$ ipython --no-banner

In [1]: import numpy as np

In [2]: import numpy.linalg as la

In [3]: np.set_printoptions(precision=3, suppress=True, linewidth=100)

In [4]: def rd(a):
   ...:     return np.round(a, 3) + 0
   ...: 

In [5]: data = np.load("dump.npy")

In [6]: data
Out[6]: 
array([[ 0.337, -4.865, -4.853,  1.327,  2.365],
       [ 0.798, -0.392, -0.915, -0.333,  0.82 ],
       [-2.507,  4.249,  4.415,  1.487, -2.159],
       [-2.193,  4.994,  5.466, -1.203, -3.602],
       [-0.753, -0.339, -0.7  ,  0.83 ,  1.283],
       [-1.916,  1.117,  0.6  ,  2.307,  0.637],
       [-2.529,  5.189,  5.464,  2.914, -2.048],
       [ 0.347,  0.697,  0.726, -2.555, -1.388],
       [ 1.765, -3.378, -4.086,  0.847,  2.296],
       [ 1.541,  1.412,  1.067, -0.343,  1.152],
       [-0.901,  0.771,  1.381, -1.896, -1.116],
       [-0.106,  0.855,  0.377, -0.287, -0.319],
       [-0.328, -2.919, -3.334, -2.101, -1.356],
       [-2.486, -3.03 , -1.794,  6.308,  2.032],
       [ 0.133, -5.056, -5.482,  0.08 ,  1.4  ],
       [-0.73 , -1.537, -1.169, -0.783, -0.345],
       [ 2.087,  1.557,  1.92 , -1.527,  0.673],
       [ 0.373, -4.856, -5.111, -0.063,  2.037],
       [ 1.132, -2.677, -2.85 , -2.868,  0.149],
       [-1.462, -0.195, -0.45 ,  0.629, -1.626],
       [-0.158,  1.599,  1.563,  0.197,  0.385],
       [ 0.71 ,  0.996,  1.559, -0.931, -0.78 ],
       [-1.93 , -1.672, -2.51 , -0.534, -0.327],
       [ 0.106, -3.804, -3.643, -0.914,  0.504],
       [ 0.406, -2.589, -3.262, -2.533, -0.031],
       [-0.596,  6.899,  7.479,  1.269, -1.795]])

In [7]: cen = data - data.mean(axis=0)

In [8]: V = la.svd(cen)[2][:3]

In [9]: Y = cen - cen @ V.T @ V

In [10]: rd((cen @ V.T).std(axis=0))
Out[10]: array([4.796, 2.099, 1.286])

In [11]: rd(np.cov(cen @ V.T, rowvar=False))
Out[11]: 
array([[23.917,  0.   ,  0.   ],
       [ 0.   ,  4.581,  0.   ],
       [ 0.   ,  0.   ,  1.72 ]])

In [12]: rd(np.diag(V.T @ V))
Out[12]: array([0.653, 0.466, 0.521, 0.835, 0.525])

In [13]: la.norm(Y, axis=1).round(6).argmax()
Out[13]: np.int64(5)

In [14]: cen = (data - data.mean(axis=0)) / data.std(axis=0)

In [15]: rd(cen.std(axis=0))
Out[15]: array([1., 1., 1., 1., 1.])

In [16]: np.argwhere(np.abs(cen) > 2)
Out[16]: 
array([[ 3,  4],
       [13,  3],
       [25,  1],
       [25,  2]])

In [17]: c = la.lstsq(np.delete(cen, 1, axis=1), cen[:, 1])[0]

In [18]: rd(1 - np.var(cen[:, 1] - np.delete(cen, 1, axis=1) @ c))
Out[18]: np.float64(0.983)

In [19]: W0 = np.maximum(np.array([[4, 5],
    ...:     [-1, -2],
    ...:     [-4, 3],
    ...:     [3, -4],
    ...:     [-3, -4],
    ...:     [5, -1],
    ...:     [-5, 2],
    ...:     [2, 1],
    ...:     [3, 0],
    ...:     [-2, -4],
    ...:     [-1, 1],
    ...:     [1, -1],
    ...:     [0, 2],
    ...:     [-3, 1],
    ...:     [-3, 0],
    ...:     [-1, -1],
    ...:     [1, 2],
    ...:     [-4, 3],
    ...:     [-4, 4],
    ...:     [-5, 5],
    ...:     [-3, -2],
    ...:     [-2, -3],
    ...:     [-5, -5],
    ...:     [2, -5],
    ...:     [1, 4],
    ...:     [1, -1],
    ...:     [-1, -4],
    ...:     [2, 0],
    ...:     [-5, -3],
    ...:     [-5, 1],
    ...:     [-5, 5],
    ...:     [4, -3],
    ...:     [4, -2]]) @ np.array([[6, 5, 1, 7, 0], [7, 5, 3, 0, 6]]) + np.array([1, 3, 0, -3, -2]), 0)

In [20]: W0
Out[20]: 
array([[60, 48, 19, 25, 28],
       [ 0,  0,  0,  0,  0],
       [ 0,  0,  5,  0, 16],
       [ 0,  0,  0, 18,  0],
       [ 0,  0,  0,  0,  0],
       [24, 23,  2, 32,  0],
       [ 0,  0,  1,  0, 10],
       [20, 18,  5, 11,  4],
       [19, 18,  3, 18,  0],
       [ 0,  0,  0,  0,  0],
       [ 2,  3,  2,  0,  4],
       [ 0,  3,  0,  4,  0],
       [15, 13,  6,  0, 10],
       [ 0,  0,  0,  0,  4],
       [ 0,  0,  0,  0,  0],
       [ 0,  0,  0,  0,  0],
       [21, 18,  7,  4, 10],
       [ 0,  0,  5,  0, 16],
       [ 5,  3,  8,  0, 22],
       [ 6,  3, 10,  0, 28],
       [ 0,  0,  0,  0,  0],
       [ 0,  0,  0,  0,  0],
       [ 0,  0,  0,  0,  0],
       [ 0,  0,  0, 11,  0],
       [35, 28, 13,  4, 22],
       [ 0,  3,  0,  4,  0],
       [ 0,  0,  0,  0,  0],
       [13, 13,  2, 11,  0],
       [ 0,  0,  0,  0,  0],
       [ 0,  0,  0,  0,  4],
       [ 6,  3, 10,  0, 28],
       [ 4,  8,  0, 25,  0],
       [11, 13,  0, 25,  0]])

In [21]: z = W0[:, 2] > np.median(W0[:, 2])

In [22]: r0 = W0[z].mean(axis=0) - W0[~z].mean(axis=0)

In [23]: rd((((W0 - W0.mean(axis=0)) @ r0 > 0) == z).mean())
Out[23]: np.float64(0.848)

In [24]: rd(r0)
Out[24]: array([14.233, 11.233,  6.533,  2.167, 12.756])

In [25]: rng = np.random.default_rng(205)

In [26]: Y = W0 + rng.integers(-2, 3, (33, 3)) @ rng.integers(-2, 3, (3, 5))

In [27]: Y
Out[27]: 
array([[62, 44, 19, 23, 26],
       [-2,  2,  0,  4,  2],
       [ 0,  4,  7, -4, 16],
       [ 1, -2, -2, 17, -1],
       [ 0, -2, -2,  2,  0],
       [24, 19, -3, 36,  0],
       [ 4, -6,  1, -6,  6],
       [19, 24, 10,  8,  5],
       [19, 14, -1, 22,  0],
       [ 0,  4,  6, -4,  0],
       [ 2, -1,  0,  4,  4],
       [ 2, -1, -1,  2, -2],
       [16, 11,  6, -1,  9],
       [ 2,  0,  2, -6,  2],
       [-1,  2,  0,  1,  1],
       [ 2, -4, -1, -2, -2],
       [23, 18, 10, -2,  8],
       [-2,  8,  9, -2, 18],
       [ 8, -1,  9, -5, 19],
       [ 7, -1,  6,  1, 27],
       [ 0, -4, -5,  4,  0],
       [-2,  0, -3,  6,  2],
       [ 0,  4,  6, -4,  0],
       [-1,  4,  3, 10,  1],
       [33, 28, 11, 10, 24],
       [ 4, -3,  0, -2, -4],
       [ 1, -4, -3,  1, -1],
       [13, 17,  4,  7,  0],
       [-1,  2, -1,  1,  1],
       [ 0,  4,  3, -4,  4],
       [ 5,  9, 13, -3, 29],
       [ 4, 10,  4, 23,  0],
       [ 9, 17,  1, 27,  2]])

In [28]: np.abs(Y - W0).sum(axis=1)
Out[28]: 
array([10, 10, 10,  7,  6, 13, 20, 16, 12, 14, 10, 11,  5, 12,  5, 11, 13, 18, 16, 11, 13, 13, 14,
       10, 12, 20, 10, 10,  6, 11, 14,  8, 11])

In [29]: la.matrix_rank(Y - W0, tol=1e-8)
Out[29]: np.int64(3)

In [30]: x0 = np.array([9, 6, -8, 4, -7])

In [31]: y = W0 @ x0

In [32]: rd(la.solve(W0.T @ W0, W0.T @ y))
Out[32]: array([ 9.,  6., -8.,  4., -7.])

In [33]: rd(la.pinv(W0) @ W0)
Out[33]: 
array([[1., 0., 0., 0., 0.],
       [0., 1., 0., 0., 0.],
       [0., 0., 1., 0., 0.],
       [0., 0., 0., 1., 0.],
       [0., 0., 0., 0., 1.]])

In [34]: y = y + 0.05 * rng.normal(size=33)

In [35]: rd(y)
Out[35]: 
array([ 579.977,    0.049, -152.018,   72.089,   -0.062,  466.005,  -78.049,  264.004,  327.03 ,
         -0.026,   -7.932,   34.037,   95.043,  -28.017,   -0.006,    0.008,  187.002, -152.079,
       -155.069, -203.978,   -0.04 ,    0.022,    0.003,   44.041,  240.992,   33.95 ,    0.037,
        223.034,   -0.014,  -28.026, -203.946,  183.928,  276.982])

In [36]: c, *_ = la.lstsq(W0, y)

In [37]: rd(la.norm(y - W0 @ c))
Out[37]: np.float64(0.219)

In [38]: c.round()
Out[38]: array([ 9.,  6., -8.,  4., -7.])

In [39]: [round(float(la.norm(la.solve(W0.T @ W0 + lam * np.eye(5), W0.T @ y))), 2) for lam in (0, 1, 10, 100)]
Out[39]: [15.68, 15.39, 14.4, 13.6]

In [40]: rd(c)
Out[40]: array([ 9.002,  5.993, -7.978,  4.002, -7.008])

In [41]: rd(W0.T @ (y - W0 @ c))
Out[41]: array([0., 0., 0., 0., 0.])

In [42]: proj = W0 @ la.solve(W0.T @ W0, W0.T)

In [43]: rd(la.eigvalsh(proj))
Out[43]: 
array([0., 0., 0., 0., 0., 0., 0., 0., 0., 0., 0., 0., 0., 0., 0., 0., 0., 0., 0., 0., 0., 0., 0.,
       0., 0., 0., 0., 0., 1., 1., 1., 1., 1.])

In [44]: np.allclose(proj @ proj, proj)
Out[44]: True

In [45]: m1 = np.loadtxt("block12.csv", delimiter=",")

In [46]: m1
Out[46]: 
array([[ 3.22 , -4.017,  6.57 , -1.728, -4.055,  1.082,  3.119],
       [-3.359, -5.062,  2.864,  3.631,  0.65 , -5.999,  2.302],
       [ 0.66 , -0.913,  2.535, -8.402,  3.678,  2.022, -2.024],
       [ 0.809,  7.436, -3.091,  1.356,  1.247, -1.107, -5.466],
       [-0.542, -6.818,  0.776, -3.701, -0.883,  5.016,  3.604],
       [-6.094,  4.995,  1.322, -2.613, -3.592, -3.498,  2.048],
       [-2.502, -2.052,  7.558,  1.417,  0.411,  4.779, -2.718],
       [ 0.333,  0.721,  4.593, -8.018,  3.183,  0.46 ,  1.906],
       [ 1.568,  2.766, -2.732,  7.69 ,  4.163, -2.204,  1.047],
       [-2.096, -3.924, -1.204,  7.371, -0.203, -1.79 ,  4.603]])

In [47]: t3 = np.stack([m1, -2 * m1, m1[::-1]])

In [48]: rd(np.einsum("bij,cij->bc", t3, t3))
Out[48]: 
array([[  999.991, -1999.981,   104.869],
       [-1999.981,  3999.962,  -209.737],
       [  104.869,  -209.737,   999.991]])

In [49]: (t3 @ m1.T).shape
Out[49]: (3, 10, 10)

In [50]: la.matrix_rank(t3)
Out[50]: array([7, 7, 7])

In [51]: la.matrix_rank(t3.reshape(3, -1))
Out[51]: np.int64(2)

In [52]: t3.shape
Out[52]: (3, 10, 7)

In [53]: F = -2 * np.eye(6) + np.eye(6, k=1)

In [54]: F
Out[54]: 
array([[-2.,  1.,  0.,  0.,  0.,  0.],
       [ 0., -2.,  1.,  0.,  0.,  0.],
       [ 0.,  0., -2.,  1.,  0.,  0.],
       [ 0.,  0.,  0., -2.,  1.,  0.],
       [ 0.,  0.,  0.,  0., -2.,  1.],
       [ 0.,  0.,  0.,  0.,  0., -2.]])

In [55]: Uu, sig, vt = la.svd(F, full_matrices=False)

In [56]: rd(Uu.T @ Uu)
Out[56]: 
array([[1., 0., 0., 0., 0., 0.],
       [0., 1., 0., 0., 0., 0.],
       [0., 0., 1., 0., 0., 0.],
       [0., 0., 0., 1., 0., 0.],
       [0., 0., 0., 0., 1., 0.],
       [0., 0., 0., 0., 0., 1.]])

In [57]: rd(np.cumsum(sig ** 2) / np.sum(sig ** 2))
Out[57]: array([0.295, 0.549, 0.744, 0.876, 0.955, 1.   ])

In [58]: (sig > 1e-8).sum()
Out[58]: np.int64(6)

In [59]: np.allclose(Uu * sig @ vt, F)
Out[59]: True

In [60]: rd(vt @ vt.T)
Out[60]: 
array([[1., 0., 0., 0., 0., 0.],
       [0., 1., 0., 0., 0., 0.],
       [0., 0., 1., 0., 0., 0.],
       [0., 0., 0., 1., 0., 0.],
       [0., 0., 0., 0., 1., 0.],
       [0., 0., 0., 0., 0., 1.]])

In [61]: rd(sig / sig[0])
Out[61]: array([1.   , 0.927, 0.812, 0.669, 0.517, 0.392])

In [62]: z = rng.permutation(6)

In [63]: z
Out[63]: array([3, 2, 5, 4, 0, 1])

In [64]: Y = F[z][:, z]

In [65]: np.allclose(Y, F)
Out[65]: False

In [66]: rd(np.sort(np.abs(la.eigvals(Y))))
Out[66]: array([2., 2., 2., 2., 2., 2.])

In [67]: rd(la.det(Y)), rd(la.det(F[z]))
Out[67]: (np.float64(64.0), np.float64(64.0))

In [68]: np.prod(np.diag(F)), rd(la.det(F))
Out[68]: (np.float64(64.0), np.float64(64.0))

In [69]: rd(np.sort(la.eigvals(F)))
Out[69]: array([-2., -2., -2., -2., -2., -2.])

In [70]: F @ F
Out[70]: 
array([[ 4., -4.,  1.,  0.,  0.,  0.],
       [ 0.,  4., -4.,  1.,  0.,  0.],
       [ 0.,  0.,  4., -4.,  1.,  0.],
       [ 0.,  0.,  0.,  4., -4.,  1.],
       [ 0.,  0.,  0.,  0.,  4., -4.],
       [ 0.,  0.,  0.,  0.,  0.,  4.]])

In [71]: [int(la.matrix_rank(la.matrix_power(F, p))) for p in range(1, 7)]
Out[71]: [6, 6, 6, 6, 6, 6]

In [72]: Y = np.array([[1, 0, 2, 1, 2], [2, 1, 3, 1, 1], [1, 3, 3, 1, 3]])

In [73]: arr = np.block([[np.zeros((3, 3)), Y], [Y.T, np.zeros((5, 5))]])

In [74]: arr
Out[74]: 
array([[0., 0., 0., 1., 0., 2., 1., 2.],
       [0., 0., 0., 2., 1., 3., 1., 1.],
       [0., 0., 0., 1., 3., 3., 1., 3.],
       [1., 2., 1., 0., 0., 0., 0., 0.],
       [0., 1., 3., 0., 0., 0., 0., 0.],
       [2., 3., 3., 0., 0., 0., 0., 0.],
       [1., 1., 1., 0., 0., 0., 0., 0.],
       [2., 1., 3., 0., 0., 0., 0., 0.]])

In [75]: Uu, sig, vt = la.svd(arr)

In [76]: V = vt[:(sig > 1e-8).sum()]

In [77]: x0 = arr[0] + 3 * arr[6] + rng.integers(2) * np.eye(8)[0]

In [78]: x0
Out[78]: array([3., 3., 3., 1., 0., 2., 1., 2.])

In [79]: rd(la.norm(x0 - V.T @ V @ x0))
Out[79]: np.float64(0.0)

In [80]: la.matrix_rank(np.vstack([arr, x0]))
Out[80]: np.int64(6)

In [81]: [round(float(x), 3) for x in la.svd(arr, compute_uv=False)[:3]]
Out[81]: [7.044, 7.044, 1.947]

In [82]: np.argsort(-la.norm(arr, axis=0).round(6), kind="stable")[:3]
Out[82]: array([2, 5, 1])

In [83]: np.unique(arr.round(6), axis=0).shape
Out[83]: (8, 8)

In [84]: z = rng.permutation(8)

In [85]: z
Out[85]: array([5, 6, 7, 1, 4, 3, 0, 2])

In [86]: Y = arr[z][:, z]

In [87]: np.diag(Y)
Out[87]: array([0., 0., 0., 0., 0., 0., 0., 0.])

In [88]: rd(la.eigvalsh(arr).min())
Out[88]: np.float64(-7.044)

In [89]: M = np.load("sample3.npy")

In [90]: M
Out[90]: 
array([[3., 2., 0., 0., 0., 2., 2., 0.],
       [2., 3., 0., 0., 0., 2., 2., 0.],
       [0., 0., 3., 2., 2., 0., 0., 2.],
       [0., 0., 2., 3., 2., 0., 0., 2.],
       [0., 0., 2., 2., 3., 0., 0., 2.],
       [2., 2., 0., 0., 0., 3., 2., 0.],
       [2., 2., 0., 0., 0., 2., 3., 0.],
       [0., 0., 2., 2., 2., 0., 0., 3.]])

In [91]: Uu, sig, vt = la.svd(M, full_matrices=False)

In [92]: rd(vt @ vt.T)
Out[92]: 
array([[1., 0., 0., 0., 0., 0., 0., 0.],
       [0., 1., 0., 0., 0., 0., 0., 0.],
       [0., 0., 1., 0., 0., 0., 0., 0.],
       [0., 0., 0., 1., 0., 0., 0., 0.],
       [0., 0., 0., 0., 1., 0., 0., 0.],
       [0., 0., 0., 0., 0., 1., 0., 0.],
       [0., 0., 0., 0., 0., 0., 1., 0.],
       [0., 0., 0., 0., 0., 0., 0., 1.]])

In [93]: rd(Uu.T @ Uu)
Out[93]: 
array([[1., 0., 0., 0., 0., 0., 0., 0.],
       [0., 1., 0., 0., 0., 0., 0., 0.],
       [0., 0., 1., 0., 0., 0., 0., 0.],
       [0., 0., 0., 1., 0., 0., 0., 0.],
       [0., 0., 0., 0., 1., 0., 0., 0.],
       [0., 0., 0., 0., 0., 1., 0., 0.],
       [0., 0., 0., 0., 0., 0., 1., 0.],
       [0., 0., 0., 0., 0., 0., 0., 1.]])

In [94]: np.allclose(Uu * sig @ vt, M)
Out[94]: True

In [95]: r0 = np.array([5, 4])

In [96]: np.polyval(r0, M[2])
Out[96]: array([ 4.,  4., 19., 14., 14.,  4.,  4., 14.])

In [97]: np.cross(M[2, :3], M[1, :3])
Out[97]: array([-9.,  6.,  0.])

In [98]: np.convolve(M[2], r0)
Out[98]: array([ 0.,  0., 15., 22., 18.,  8.,  0., 10.,  8.])

In [99]: evals, V = la.eigh(M)

In [100]: rd(la.eigvalsh(M + -1 * np.eye(8)))
Out[100]: array([0., 0., 0., 0., 0., 0., 8., 8.])

In [101]: rd(V.T @ M @ V)
Out[101]: 
array([[1., 0., 0., 0., 0., 0., 0., 0.],
       [0., 1., 0., 0., 0., 0., 0., 0.],
       [0., 0., 1., 0., 0., 0., 0., 0.],
       [0., 0., 0., 1., 0., 0., 0., 0.],
       [0., 0., 0., 0., 1., 0., 0., 0.],
       [0., 0., 0., 0., 0., 1., 0., 0.],
       [0., 0., 0., 0., 0., 0., 9., 0.],
       [0., 0., 0., 0., 0., 0., 0., 9.]])

In [102]: (evals > 1e-8).sum(), (evals < -1e-8).sum()
Out[102]: (np.int64(8), np.int64(0))

In [103]: rd(la.eigvalsh(M @ M))
Out[103]: array([ 1.,  1.,  1.,  1.,  1.,  1., 81., 81.])
